$ python -q
>>> import numpy as np
>>> import numpy.linalg as la
>>> np.set_printoptions(precision=2, suppress=True, linewidth=140)
>>> out = np.array([[2, 2], [3, 3]])
>>> cent = np.array([[1, -2], [2, -2]])
>>> m1 = np.kron(out, cent)
>>> print(m1)
[[ 2 -4  2 -4]
 [ 4 -4  4 -4]
 [ 3 -6  3 -6]
 [ 6 -6  6 -6]]
>>> left, sig, Vt = la.svd(m1)
>>> print(sig.round(2) + 0)
[18.16  2.86  0.    0.  ]
>>> out = left[:, :2] @ np.diag(sig[:2]) @ Vt[:2]
>>> print(np.round(np.abs(m1 - out).max(), 2))
0.0
>>> print(out)
[[ 2. -4.  2. -4.]
 [ 4. -4.  4. -4.]
 [ 3. -6.  3. -6.]
 [ 6. -6.  6. -6.]]
>>> print(la.matrix_rank(m1, rtol=0.05))
2
>>> print(la.matrix_rank(out))
2
>>> print(np.round(np.poly(out), 2) + 0)
[ 1.  5. 50.  0.  0.]
>>> print(np.kron(np.eye(2, dtype=int), out))
[[ 2. -4.  2. -4.  0. -0.  0. -0.]
 [ 4. -4.  4. -4.  0. -0.  0. -0.]
 [ 3. -6.  3. -6.  0. -0.  0. -0.]
 [ 6. -6.  6. -6.  0. -0.  0. -0.]
 [ 0. -0.  0. -0.  2. -4.  2. -4.]
 [ 0. -0.  0. -0.  4. -4.  4. -4.]
 [ 0. -0.  0. -0.  3. -6.  3. -6.]
 [ 0. -0.  0. -0.  6. -6.  6. -6.]]
>>> print(np.round(la.eigvals(out), 2) + 0)
[-2.5+6.61j -2.5-6.61j  0. +0.j    0. +0.j  ]
>>> print(round(float(la.eigvals(out).sum().real), 2))
-5.0
>>> print(np.round(np.einsum("ii->", out), 2))
-5.0
>>> print(np.allclose(m1[:-1].T @ la.lstsq(m1[:-1].T, m1[-1])[0], m1[-1]))
True
>>> print(np.round(np.trace(la.pinv(m1) @ m1), 2))
2.0
>>> print(np.unique(m1.round(6), axis=0).shape)
(4, 4)
>>> print(la.lstsq(m1[:-1].T, m1[-1])[2])
2
>>> print(m1 @ la.pinv(m1) @ m1)
[[ 2. -4.  2. -4.]
 [ 4. -4.  4. -4.]
 [ 3. -6.  3. -6.]
 [ 6. -6.  6. -6.]]
>>> rk = la.matrix_rank(m1)
>>> print(rk)
2
>>> null = la.svd(m1)[2][rk:].T
>>> print(la.matrix_rank(m1.T @ m1), la.matrix_rank(m1 @ m1.T))
2 2
>>> print([int(la.matrix_rank(np.delete(m1, i, axis=0))) for i in range(4)])
[2, 2, 2, 2]
>>> print(np.round(m1 @ null, 2) + 0)
[[0. 0.]
 [0. 0.]
 [0. 0.]
 [0. 0.]]
>>> print(np.round(null @ null.T, 2) + 0)
[[ 0.5  0.  -0.5  0. ]
 [ 0.   0.5  0.  -0.5]
 [-0.5  0.   0.5  0. ]
 [ 0.  -0.5  0.   0.5]]
>>> print([int(la.matrix_rank(m1[:, :j + 1])) for j in range(4)])
[1, 2, 2, 2]
>>> print(null.shape)
(4, 2)
